$ python -q
>>> import numpy as np
>>> from numpy import linalg as LA
>>> np.set_printoptions(precision=2, suppress=True, linewidth=140)
>>> rnd = lambda a: np.round(a, 2) + 0
>>> data = np.load("out17.npy")
>>> data
array([[ 0, -3,  9,  0, -9,  6,  5,  8, -2,  9],
       [ 0,  0,  0, -4,  7,  1, -9, -9, -3, -2],
       [ 0,  0,  0,  7, -5,  1, -1,  7,  3, -4],
       [ 0,  0,  0,  0, -4,  1, -2, -8, -6,  4],
       [ 0,  0,  0,  0,  0,  2,  5,  6,  0, -3],
       [ 0,  0,  0,  0,  0,  0, -3,  5,  9,  7],
       [ 0,  0,  0,  0,  0,  0,  0, -5,  4,  7],
       [ 0,  0,  0,  0,  0,  0,  0,  0,  4, -2],
       [ 0,  0,  0,  0,  0,  0,  0,  0,  0, -8],
       [ 0,  0,  0,  0,  0,  0,  0,  0,  0,  0]])
>>> rng = np.random.default_rng(628)
>>> lab = rng.permutation(10)
>>> lab
array([1, 3, 0, 8, 5, 9, 2, 7, 4, 6])
>>> B = data[lab][:, lab]
>>> rnd(np.sort(np.abs(LA.eigvals(B))))
array([0., 0., 0., 0., 0., 0., 0., 0., 0., 0.])
>>> rnd(LA.det(B)), rnd(LA.det(data[lab]))
(np.float64(0.0), np.float64(0.0))
>>> np.diag(B)
array([0, 0, 0, 0, 0, 0, 0, 0, 0, 0])
>>> B
array([[ 0, -4,  0, -3,  1, -2,  0, -9,  7, -9],
       [ 0,  0,  0, -6,  1,  4,  0, -8, -4, -2],
       [-3,  0,  0, -2,  6,  9,  9,  8, -9,  5],
       [ 0,  0,  0,  0,  0, -8,  0,  0,  0,  0],
       [ 0,  0,  0,  9,  0,  7,  0,  5,  0, -3],
       [ 0,  0,  0,  0,  0,  0,  0,  0,  0,  0],
       [ 0,  7,  0,  3,  1, -4,  0,  7, -5, -1],
       [ 0,  0,  0,  4,  0, -2,  0,  0,  0,  0],
       [ 0,  0,  0,  0,  2, -3,  0,  6,  0,  5],
       [ 0,  0,  0,  4,  0,  7,  0, -5,  0,  0]])
>>> np.trace(B)
np.int64(0)
>>> np.allclose(B, data)
False
>>> left, sigma, Vt = LA.svd(B)
>>> vecs = Vt[:(sigma > 1e-8).sum()]
>>> x0 = B[5] + -2 * B[3] + rng.integers(2) * np.eye(10)[2]
>>> x0
array([ 0.,  0.,  0.,  0.,  0., 16.,  0.,  0.,  0.,  0.])
>>> np.allclose(vecs.T @ vecs @ x0, x0)
True
>>> LA.matrix_rank(np.vstack([B, x0]))
np.int64(8)
>>> left, sigma, Vt = LA.svd(data)
>>> vecs = Vt[:(sigma > 1e-8).sum()]
>>> x0 = data[6] + -2 * data[9] + rng.integers(2) * np.eye(10)[1]
>>> x0
array([ 0.,  0.,  0.,  0.,  0.,  0.,  0., -5.,  4.,  7.])
>>> rnd(vecs.T @ vecs)
array([[ 0. ,  0. ,  0. ,  0. ,  0. ,  0. ,  0. ,  0. ,  0. ,  0. ],
       [ 0. ,  0.1, -0.3,  0. ,  0. ,  0. ,  0. ,  0. ,  0. ,  0. ],
       [ 0. , -0.3,  0.9,  0. ,  0. ,  0. ,  0. ,  0. ,  0. ,  0. ],
       [ 0. ,  0. ,  0. ,  1. ,  0. ,  0. ,  0. ,  0. ,  0. ,  0. ],
       [ 0. ,  0. ,  0. ,  0. ,  1. ,  0. ,  0. ,  0. ,  0. ,  0. ],
       [ 0. ,  0. ,  0. ,  0. ,  0. ,  1. ,  0. ,  0. ,  0. ,  0. ],
       [ 0. ,  0. ,  0. ,  0. ,  0. ,  0. ,  1. ,  0. ,  0. ,  0. ],
       [ 0. ,  0. ,  0. ,  0. ,  0. ,  0. ,  0. ,  1. ,  0. ,  0. ],
       [ 0. ,  0. ,  0. ,  0. ,  0. ,  0. ,  0. ,  0. ,  1. ,  0. ],
       [ 0. ,  0. ,  0. ,  0. ,  0. ,  0. ,  0. ,  0. ,  0. ,  1. ]])
